$ python -q
>>> import numpy as np
>>> from numpy import linalg as LA
>>> np.set_printoptions(precision=2, suppress=True, linewidth=140)
>>> def rnd(a):
...     return np.round(a, 2) + 0
... 
>>> M2 = np.array([[-1], [1], [-3], [3], [-1], [1], [1]])
>>> cent = np.array([[0, -1, 1, -4, 1, 1, 4, -1, 2]])
>>> rng = np.random.default_rng(60)
>>> m1 = M2 @ cent + 0.3 * rng.normal(size=(7, 9))
>>> rnd(m1)
array([[ -0.32,   0.89,  -0.76,   3.62,  -1.38,  -0.68,  -3.65,   1.52,  -2.05],
       [  0.28,  -0.84,   1.07,  -3.76,   1.09,   1.54,   4.21,  -1.14,   2.25],
       [  0.28,   2.46,  -2.9 ,  12.  ,  -3.  ,  -3.34, -12.38,   3.39,  -5.57],
       [  0.46,  -3.22,   2.71, -12.07,   3.16,   3.29,  12.16,  -2.89,   6.  ],
       [ -0.15,   1.25,  -1.41,   4.51,  -1.14,  -1.59,  -3.87,   1.08,  -1.69],
       [  0.26,  -1.08,   1.28,  -4.18,   1.08,   0.57,   3.79,  -1.05,   1.69],
       [  0.34,  -0.22,   0.91,  -4.15,   0.5 ,   1.03,   3.9 ,  -0.99,   1.62]])
>>> w1 = np.array([[-1, -1, 2, 0, -1],
...     [3, 2, 2, -3, 0],
...     [-2, -3, 3, 1, -1],
...     [-1, -3, -3, 1, -1],
...     [0, 0, 0, -2, 0],
...     [-2, 1, -3, -1, -2],
...     [-2, -2, 1, -1, 1],
...     [0, -3, 1, -1, 3],
...     [1, 3, 1, -3, -3]])
>>> coef = np.array([0, -1, 0, -2, 1])
>>> H = np.maximum(m1 @ w1 + coef, 0)
>>> rnd((H > 0).mean(axis=0))
array([0.43, 0.57, 0.57, 0.43, 0.43])
>>> cent = np.array([[4, 0], [1, 5], [4, 0], [1, 0], [2, 3]])
>>> w1 @ cent
array([[  1,  -8],
       [ 19,  10],
       [  0, -18],
       [-20, -18],
       [ -2,   0],
       [-24,  -1],
       [ -5,  -7],
       [  6,  -6],
       [  2,   6]])
>>> (H @ cent).round(6).argmax(axis=1)
array([0, 0, 0, 0, 0, 0, 0])
>>> np.argsort(-LA.norm(m1, axis=0).round(6), kind="stable")[:3]
array([6, 3, 8])
>>> LA.cond(m1) > 100
np.False_
>>> rnd(LA.norm(m1, 2) / LA.norm(m1))
np.float64(1.0)
>>> LA.matrix_rank(m1, rtol=0.1)
np.int64(1)
>>> mat = np.loadtxt("run10.csv", delimiter=",")
>>> mat
array([[-6., -1.,  5.,  7.,  1.,  0.],
       [-5.,  9., -5.,  9.,  0.,  1.],
       [ 8.,  3., -5.,  6.,  0.,  1.],
       [ 6.,  7., -9.,  2.,  2.,  1.],
       [ 0.,  0.,  0.,  0., -8.,  8.],
       [ 0.,  0.,  0.,  0., -3., -7.]])
>>> x0 = np.array([2, 4, 9, 2, 2, 1])
>>> h1 = np.maximum(mat @ x0, 0)
>>> rnd(np.tanh(mat @ x0))
array([ 1.,  0., -1., -1., -1., -1.])
>>> mat * (h1 > 1e-9)[:, None]
array([[-6., -1.,  5.,  7.,  1.,  0.],
       [-0.,  0., -0.,  0.,  0.,  0.],
       [ 0.,  0., -0.,  0.,  0.,  0.],
       [ 0.,  0., -0.,  0.,  0.,  0.],
       [ 0.,  0.,  0.,  0., -0.,  0.],
       [ 0.,  0.,  0.,  0., -0., -0.]])
>>> np.maximum(mat @ (3 * x0), 0)
array([135.,   0.,   0.,   0.,   0.,   0.])
>>> np.maximum(mat @ x0, 0) - np.maximum(-mat @ x0, 0)
array([ 45.,   0.,  -4., -32.,  -8., -13.])
>>> mat.T @ h1
array([-270.,  -45.,  225.,  315.,   45.,    0.])
>>> x0 = np.array([0, 1, 2, 2, 0, 2])
>>> rhs = mat @ x0
>>> rhs
array([ 23.,  19.,   7.,  -5.,  16., -14.])
>>> rnd(LA.solve(mat, -1 * rhs))
array([ 0., -1., -2., -2.,  0., -2.])
>>> rnd(LA.solve(mat, rhs + mat[:, 4]))
array([0., 1., 2., 2., 1., 2.])
>>> x0 = np.array([0, -1, 2, -3, 0, 1])
>>> mat @ np.ones(6)
array([  6.,   9.,  13.,   9.,   0., -10.])
>>> np.sign((mat @ x0).round(6))
array([-1., -1., -1., -1.,  1., -1.])
>>> mat * x0
array([[ -0.,   1.,  10., -21.,   0.,   0.],
       [ -0.,  -9., -10., -27.,   0.,   1.],
       [  0.,  -3., -10., -18.,   0.,   1.],
       [  0.,  -7., -18.,  -6.,   0.,   1.],
       [  0.,  -0.,   0.,  -0.,  -0.,   8.],
       [  0.,  -0.,   0.,  -0.,  -0.,  -7.]])
>>> M2 = LA.inv(mat)
>>> np.allclose(M2, mat.T)
False
>>> (np.abs(M2) > 1e-9).astype(int)
array([[1, 1, 1, 1, 1, 1],
       [1, 1, 1, 1, 1, 1],
       [1, 1, 1, 1, 1, 1],
       [1, 1, 1, 1, 1, 1],
       [0, 0, 0, 0, 1, 1],
       [0, 0, 0, 0, 1, 1]])
>>> rnd(LA.inv(M2))
array([[-6., -1.,  5.,  7.,  1.,  0.],
       [-5.,  9., -5.,  9.,  0.,  1.],
       [ 8.,  3., -5.,  6.,  0.,  1.],
       [ 6.,  7., -9.,  2.,  2.,  1.],
       [ 0.,  0.,  0.,  0., -8.,  8.],
       [ 0.,  0.,  0.,  0., -3., -7.]])
>>> J = np.load("a.npy")
>>> J
array([[-0.6 ,  0.9 ,  0.6 ,  0.4 ,  3.2 ,  0.2 ,  0.9 , -1.8 ,  0.2 ,  0.  , -0.3 ],
       [ 2.2 ,  0.2 ,  1.2 ,  0.3 ,  0.7 ,  0.9 , -0.2 ,  0.4 ,  1.1 ,  1.5 ,  0.4 ],
       [-0.5 ,  0.5 ,  0.2 ,  0.5 ,  0.1 ,  0.8 , -0.5 ,  0.96,  1.2 ,  1.2 ,  2.2 ],
       [ 0.8 , -0.2 ,  0.3 ,  0.4 ,  0.1 , -0.9 ,  0.1 , -0.21, -1.5 ,  1.8 , -0.4 ],
       [ 0.8 , -0.7 , -0.4 , -1.2 , -0.6 , -0.7 , -1.4 ,  2.79, -0.7 ,  0.3 , -0.1 ],
       [ 1.1 ,  0.5 , -2.1 , -1.  ,  1.8 ,  1.1 ,  0.3 , -0.61,  0.2 ,  0.  , -2.4 ],
       [-0.8 ,  0.5 , -1.2 ,  0.5 ,  0.3 ,  0.3 , -0.9 ,  1.81,  2.8 , -1.2 ,  0.9 ],
       [ 1.4 , -0.3 ,  0.8 ,  1.  , -0.7 , -0.7 ,  0.  ,  0.01, -0.7 , -1.2 ,  1.1 ],
       [-1.6 ,  0.5 ,  0.1 , -0.2 ,  0.3 , -0.6 , -1.6 ,  3.18, -1.  , -0.3 , -0.4 ],
       [ 0.  , -0.4 , -1.3 , -0.2 , -0.6 , -0.7 , -0.3 ,  0.62, -0.7 ,  0.5 , -1.5 ],
       [-0.1 , -0.3 , -0.7 ,  0.3 , -0.8 , -0.9 , -0.3 ,  0.61, -0.7 , -1.4 ,  0.3 ],
       [ 1.4 , -0.1 ,  1.5 , -1.2 ,  2.6 ,  0.7 ,  1.2 , -2.42,  0.2 ,  1.4 , -1.4 ],
       [ 0.3 ,  0.6 , -1.9 , -0.1 , -0.9 , -0.1 , -1.3 ,  2.6 , -0.3 ,  0.8 , -0.4 ],
       [-0.1 , -0.6 , -1.  ,  1.6 ,  0.2 ,  1.  , -1.2 ,  2.43,  0.2 ,  0.1 ,  0.1 ],
       [-0.2 , -0.1 ,  0.6 , -2.  ,  0.1 , -0.8 , -1.1 ,  2.19, -0.6 , -0.5 ,  0.1 ],
       [-1.  ,  0.3 , -0.4 , -0.1 , -0.4 ,  1.4 , -1.3 ,  2.55, -0.7 ,  0.3 , -1.4 ],
       [ 0.1 , -1.1 ,  0.7 ,  0.9 , -1.1 , -0.9 , -0.3 ,  0.57,  0.1 ,  2.  , -0.6 ],
       [-0.8 ,  0.4 ,  1.  , -0.1 ,  1.1 , -2.  ,  0.5 , -0.99, -0.1 , -2.3 , -1.4 ],
       [ 0.6 , -1.3 , -1.2 ,  1.8 ,  1.6 ,  0.3 ,  1.9 , -3.83,  0.5 ,  1.6 , -0.8 ],
       [-0.8 ,  1.  , -0.1 ,  0.4 , -0.9 , -1.7 , -0.6 ,  1.19, -3.  , -0.6 ,  0.  ],
       [ 2.  , -0.3 , -0.1 , -1.6 ,  0.9 , -1.1 ,  1.  , -1.98, -0.8 ,  0.9 , -0.8 ],
       [-1.8 , -0.9 ,  0.  , -1.7 ,  0.7 , -2.2 ,  0.1 , -0.2 , -1.2 ,  0.2 ,  1.8 ],
       [-1.1 , -1.9 , -1.  , -0.5 ,  0.1 , -0.4 ,  0.9 , -1.8 ,  0.2 , -0.7 ,  0.  ],
       [-0.9 , -1.4 ,  0.  ,  0.6 , -1.1 ,  1.6 ,  0.6 , -1.24, -1.  , -0.8 ,  1.3 ],
       [-1.1 , -0.4 , -0.9 , -0.6 ,  1.6 ,  0.  ,  0.4 , -0.78, -1.  , -1.8 , -0.8 ],
       [ 0.5 ,  0.7 ,  0.1 ,  0.7 ,  0.5 ,  0.  ,  0.1 , -0.17,  0.2 , -0.1 , -0.6 ],
       [ 0.7 , -0.5 , -0.3 ,  0.3 ,  0.4 ,  2.1 , -0.3 ,  0.63,  0.9 ,  2.3 ,  0.7 ],
       [-0.1 , -1.2 , -0.3 ,  1.  ,  1.9 ,  0.3 ,  0.4 , -0.8 ,  0.5 , -0.4 ,  0.3 ],
       [-0.9 ,  1.2 , -1.4 ,  0.  , -0.9 , -1.8 ,  0.5 , -1.02, -0.4 , -0.6 ,  0.  ],
       [ 1.5 ,  0.8 , -1.4 , -2.6 , -0.4 ,  0.1 ,  0.9 , -1.76, -0.8 , -0.3 , -1.  ],
       [-1.6 , -0.5 , -0.5 ,  2.8 ,  1.1 , -0.4 , -2.7 ,  5.39,  2.  , -0.6 ,  0.4 ],
       [-1.3 , -0.4 ,  0.8 ,  2.4 ,  1.4 ,  1.1 ,  0.4 , -0.8 , -0.6 , -0.3 ,  1.1 ],
       [ 0.2 , -0.3 , -0.3 ,  1.  , -0.2 ,  0.3 , -0.4 ,  0.79, -0.7 , -0.6 , -0.1 ],
       [-1.  , -0.7 ,  0.  ,  0.  , -0.8 , -0.9 ,  0.8 , -1.56, -0.5 , -0.9 , -0.4 ],
       [-0.1 , -0.8 ,  1.  ,  1.4 ,  0.8 ,  1.  ,  0.1 , -0.22, -0.3 ,  1.4 , -1.  ],
       [ 0.  ,  1.1 ,  0.1 , -1.7 ,  0.1 , -1.  ,  0.3 , -0.58,  1.3 , -0.1 ,  0.8 ],
       [ 1.2 , -0.1 , -0.9 , -2.3 ,  0.3 , -1.6 ,  0.8 , -1.58,  0.3 ,  0.3 , -1.5 ],
       [-0.2 , -1.7 ,  0.8 ,  0.9 ,  0.4 ,  1.8 ,  0.5 , -1.03,  0.6 ,  1.  ,  0.  ],
       [-0.8 , -0.4 , -1.6 ,  0.3 , -0.4 ,  0.5 ,  0.8 , -1.59, -1.5 ,  1.  ,  0.  ],
       [ 0.  ,  0.8 ,  1.  , -2.6 , -0.2 , -0.6 , -0.1 ,  0.19,  0.1 ,  1.7 , -2.1 ],
       [-0.5 , -0.2 ,  0.  ,  0.  ,  0.6 ,  1.2 ,  1.4 , -2.83,  0.  , -1.3 ,  0.  ],
       [ 1.2 ,  0.7 , -0.3 , -2.1 ,  2.5 , -1.1 , -0.4 ,  0.82, -2.6 ,  0.9 ,  0.1 ],
       [-1.  ,  1.  ,  0.4 ,  0.4 ,  0.4 ,  1.5 ,  0.3 , -0.6 , -0.8 ,  0.  , -0.6 ],
       [ 1.9 ,  2.2 ,  0.3 , -0.8 , -0.5 , -0.1 ,  1.1 , -2.18,  1.5 , -0.2 ,  0.1 ]])
>>> Xc = J - J.mean(axis=0)
>>> evecs = LA.svd(Xc)[2][:10]
>>> M2 = Xc - Xc @ evecs.T @ evecs
>>> rnd(M2.std(axis=0))
array([0.  , 0.  , 0.  , 0.  , 0.  , 0.  , 0.01, 0.  , 0.  , 0.  , 0.  ])
>>> rnd(np.diag(evecs.T @ evecs))
array([1. , 1. , 1. , 1. , 1. , 1. , 0.2, 0.8, 1. , 1. , 1. ])
>>> LA.norm(M2, axis=1).round(6).argmax()
np.int64(33)
>>> rnd((Xc @ evecs.T).std(axis=0))
array([2.09, 1.53, 1.31, 1.04, 0.98, 0.93, 0.77, 0.76, 0.71, 0.65])
